>>> import numpy as np
>>> np.set_printoptions(precision=2, suppress=True, linewidth=140)
>>> def tidy(a):
...     return np.round(a, 2) + 0
... 
>>> mat = np.load("block6.npy")
>>> print(mat)
[[ 3  0  5 -5  0]
 [ 4  1  0  5  2]
 [-2  2 -3  2  3]
 [ 1  1  5 -2  0]
 [ 2  1 -3 -3  3]]
>>> gram = mat.T @ mat
>>> print(tidy(np.linalg.eigvalsh(gram)[::-1]))
[108.02  42.16  37.29  10.48   0.05]
>>> print(gram)
[[ 34   3  20  -7   8]
 [  3   7  -4   4  11]
 [ 20  -4  68 -32 -18]
 [ -7   4 -32  67   7]
 [  8  11 -18   7  22]]
>>> B = mat / np.sqrt((mat ** 2).mean(axis=1, keepdims=True))
>>> print(tidy(B[1]))
[1.32 0.33 0.   1.65 0.66]
>>> print(np.linalg.matrix_rank(B) == np.linalg.matrix_rank(mat))
True
>>> print(tidy(np.linalg.norm(B, axis=1)))
[2.24 2.24 2.24 2.24 2.24]
>>> print(tidy(mat - mat.mean(axis=1, keepdims=True)))
[[ 2.4 -0.6  4.4 -5.6 -0.6]
 [ 1.6 -1.4 -2.4  2.6 -0.4]
 [-2.4  1.6 -3.4  1.6  2.6]
 [ 0.   0.   4.  -3.  -1. ]
 [ 2.   1.  -3.  -3.   3. ]]
>>> print(np.linalg.matrix_rank(mat - mat.mean(axis=1, keepdims=True)))
4
>>> B = mat[0, 0] * mat[1:] - np.outer(mat[1:, 0], mat[0])
>>> print(B)
[[  0   3 -20  35   6]
 [  0   6   1  -4   9]
 [  0   3  10  -1   0]
 [  0   3 -19   1   9]]
>>> print(tidy(mat[:, 0] / mat[0, 0]))
[ 1.    1.33 -0.67  0.33  0.67]
>>> print(np.flatnonzero(~B.round(6).any(axis=1)))
[]
>>> B = np.linalg.inv(mat)
>>> print(tidy(np.linalg.det(mat) * B))
[[ 122.  -30.  120. -110. -100.]
 [ 638.   30.  336. -650. -356.]
 [-164.  -12. -104.  108.  112.]
 [ -30.  -30.  -32.   42.   52.]
 [-488.  -32. -328.  440.  248.]]
>>> print(tidy(np.linalg.inv(B)))
[[ 3.  0.  5. -5.  0.]
 [ 4.  1.  0.  5.  2.]
 [-2.  2. -3.  2.  3.]
 [ 1.  1.  5. -2.  0.]
 [ 2.  1. -3. -3.  3.]]
>>> print((np.abs(B) > 1e-9).astype(int))
[[1 1 1 1 1]
 [1 1 1 1 1]
 [1 1 1 1 1]
 [1 1 1 1 1]
 [1 1 1 1 1]]
>>> arr = np.load("x.npy")
>>> print(arr)
[[ 2.95 -5.39  5.18  5.95]
 [ 5.11 -2.86  8.1  -0.31]
 [-9.4  -1.73  0.    2.94]
 [-4.25 -0.8  -7.5  -5.  ]
 [ 1.17  5.94  7.37  2.99]
 [-0.37  5.99 -4.35  6.72]
 [-6.87 -5.38 -4.88 -0.01]
 [-8.85  4.15  1.66  1.28]
 [-1.74 -3.96  0.15 -9.02]
 [ 1.65  6.91 -1.59 -6.85]
 [-5.25 -5.01 -4.89  4.83]
 [-0.92 -2.1   5.57 -7.98]
 [-7.21 -3.27  5.94  1.45]]
>>> Xs = (arr - arr.mean(axis=0)) / arr.std(axis=0)
>>> print(Xs.std(axis=0))
[1. 1. 1. 1.]
>>> b = np.linalg.lstsq(np.delete(Xs, 1, axis=1), Xs[:, 1])[0]
>>> print(np.abs(b).argmax())
0
>>> B = arr / np.linalg.norm(arr, axis=1, keepdims=True)
>>> gram = B @ B.T
>>> print(tidy(np.linalg.norm(B, axis=1)))
[1. 1. 1. 1. 1. 1. 1. 1. 1. 1. 1. 1. 1.]
>>> print((gram - 2 * np.eye(13)).round(6).argmax(axis=1))
[ 1  0  7  6  1  7 10  2 11  3  6  8  2]
>>> print(tidy(np.degrees(np.arccos(np.clip(gram[11, 12], -1, 1)))))
69.51
>>> Xs = arr - arr.mean(axis=0)
>>> vecs = np.linalg.svd(Xs)[2][:3]
>>> B = Xs - Xs @ vecs.T @ vecs
>>> print(tidy(np.linalg.norm(B) / np.linalg.norm(Xs)))
0.36
>>> Xs = arr - arr.mean(axis=0)
>>> Uu, sv, Vh = np.linalg.svd(Xs, full_matrices=False)
>>> print(tidy((sv ** 2).sum() ** 2 / (sv ** 4).sum()))
3.59
>>> print(tidy(sv))
[20.69 18.63 16.43 12.33]
>>> K = np.loadtxt("out14.csv", delimiter=",")
>>> print(tidy(K))
[[-0.5  -0.87  0.    0.  ]
 [ 0.87 -0.5   0.    0.  ]
 [ 0.    0.    1.    0.  ]
 [ 0.    0.    0.    1.  ]]
>>> print(K[:, 3] @ K[:, 2])
0.0
>>> print(tidy(K @ K.T))
[[1. 0. 0. 0.]
 [0. 1. 0. 0.]
 [0. 0. 1. 0.]
 [0. 0. 0. 1.]]
>>> print((K != 0).astype(int))
[[1 1 0 0]
 [1 1 0 0]
 [0 0 1 0]
 [0 0 0 1]]
>>> print(tidy(K @ K))
[[-0.5   0.87  0.    0.  ]
 [-0.87 -0.5   0.    0.  ]
 [ 0.    0.    1.    0.  ]
 [ 0.    0.    0.    1.  ]]
>>> print((np.linalg.matrix_power((K != 0) + (K.T != 0) + np.eye(4), 4) > 0).astype(int))
[[1 1 0 0]
 [1 1 0 0]
 [0 0 1 0]
 [0 0 0 1]]
>>> print(tidy(np.poly(K)))
[ 1. -1.  0. -1.  1.]
>>> print(tidy(np.linalg.eigvals(K)))
[-0.5+0.87j -0.5-0.87j  1. +0.j    1. +0.j  ]
>>> print(tidy(np.linalg.det(2 * K)), tidy(np.linalg.det(K)))
16.0 1.0
>>> print(tidy(np.linalg.det(K.T)))
1.0
>>> print(tidy(np.einsum("ii->", K)))
1.0
>>> u = np.array([1, -3, 2, 2])
>>> B = K + np.outer(u, np.eye(4)[1])
>>> print(np.linalg.matrix_rank(B - K))
1
>>> ang = np.radians(135)
>>> Rm = np.eye(4)
>>> Rm[3, 3] = Rm[0, 0] = np.cos(ang)
>>> Rm[3, 0], Rm[0, 3] = -np.sin(ang), np.sin(ang)
>>> print(tidy(Rm))
[[-0.71  0.    0.    0.71]
 [ 0.    1.    0.    0.  ]
 [ 0.    0.    1.    0.  ]
 [-0.71  0.    0.   -0.71]]
>>> B = K @ Rm.T
>>> print(np.allclose(np.linalg.norm(K, axis=1), np.linalg.norm(B, axis=1)))
True
>>> J = np.loadtxt("run15.csv", delimiter=",")
>>> print(J)
[[0. 0. 0. 0. 0.]
 [0. 0. 0. 0. 0.]
 [1. 0. 0. 0. 0.]
 [0. 0. 0. 0. 2.]
 [1. 0. 0. 0. 0.]]
>>> print(tidy(np.linalg.norm(J, axis=0)))
[1.41 0.   0.   0.   2.  ]
>>> print(tidy(np.linalg.svd(J, compute_uv=False)))
[2.   1.41 0.   0.   0.  ]
>>> print(tidy(np.linalg.pinv(J)))
[[0.  0.  0.5 0.  0.5]
 [0.  0.  0.  0.  0. ]
 [0.  0.  0.  0.  0. ]
 [0.  0.  0.  0.  0. ]
 [0.  0.  0.  0.5 0. ]]
>>> print(J.T @ J)
[[2. 0. 0. 0. 0.]
 [0. 0. 0. 0. 0.]
 [0. 0. 0. 0. 0.]
 [0. 0. 0. 0. 0.]
 [0. 0. 0. 0. 4.]]
>>> print([round(float(x), 2) for x in np.linalg.svd(J, compute_uv=False)[:3]])
[2.0, 1.41, 0.0]
>>> print(tidy(np.linalg.norm(J, 2) / np.linalg.norm(J)))
0.82
>>> print(J - J[0])
[[0. 0. 0. 0. 0.]
 [0. 0. 0. 0. 0.]
 [1. 0. 0. 0. 0.]
 [0. 0. 0. 0. 2.]
 [1. 0. 0. 0. 0.]]
>>> Uu, sv, Vh = np.linalg.svd(J)
>>> print(np.argmax(sv[:-1] / (sv[1:] + 1e-6)) + 1)
2
>>> B = Uu[:, :2] @ np.diag(sv[:2]) @ Vh[:2]
>>> print(B)
[[0. 0. 0. 0. 0.]
 [0. 0. 0. 0. 0.]
 [1. 0. 0. 0. 0.]
 [0. 0. 0. 0. 2.]
 [1. 0. 0. 0. 0.]]
>>> print(tidy(np.linalg.norm(J - B) / np.linalg.norm(J)))
0.0
>>> Uu, sv, Vh = np.linalg.svd(B)
>>> vecs = Vh[:(sv > 1e-8).sum()]
>>> rng = np.random.default_rng(6615)
>>> vec = B[0] + 2 * B[3] + rng.integers(2) * np.eye(5)[3]
>>> print(vec)
[0. 0. 0. 1. 4.]
>>> print(np.linalg.matrix_rank(np.vstack([B, vec])))
3
>>> print(np.diag(vecs.T @ vecs))
[1. 0. 0. 0. 1.]
>>> E = np.loadtxt("layer9.csv", delimiter=",")
>>> print(E)
[[  0.   3.  -1.]
 [  2.   2.  -4.]
 [  3.   3.  -4.]
 [  6.   4.  -2.]
 [  9.   7.   0.]
 [ 12.  10.  -2.]
 [ 10.   7.   1.]
 [  8.   6.  -1.]
 [  7.   9.  -1.]
 [  4.  11.  -4.]
 [  1.  10.  -7.]
 [ -1.   8.  -5.]
 [  1.   6.  -6.]
 [  0.   4.  -9.]
 [ -1.   1. -12.]
 [ -4.   1.  -9.]
 [ -2.  -2. -10.]
 [ -1.  -4. -10.]
 [ -1.  -7. -11.]
 [  2. -10. -10.]
 [  3. -12.  -7.]
 [  0. -10.  -6.]
 [  0. -12.  -7.]
 [ -3. -12.  -9.]
 [ -4. -14.  -8.]
 [ -2. -17. -11.]]
>>> Z = E[[19, 9]].astype(float)
>>> for _ in range(7):
...     lab = np.linalg.norm(E[:, None] - Z, axis=-1).argmin(axis=1)
...     Z = np.array([E[lab == j].mean(axis=0) for j in range(2)])
... 
>>> print(lab)
[1 1 1 1 1 1 1 1 1 1 1 1 1 1 0 0 0 0 0 0 0 0 0 0 0 0]
>>> print(tidy(Z[1] - Z[0]))
[ 5.51 14.6   5.95]
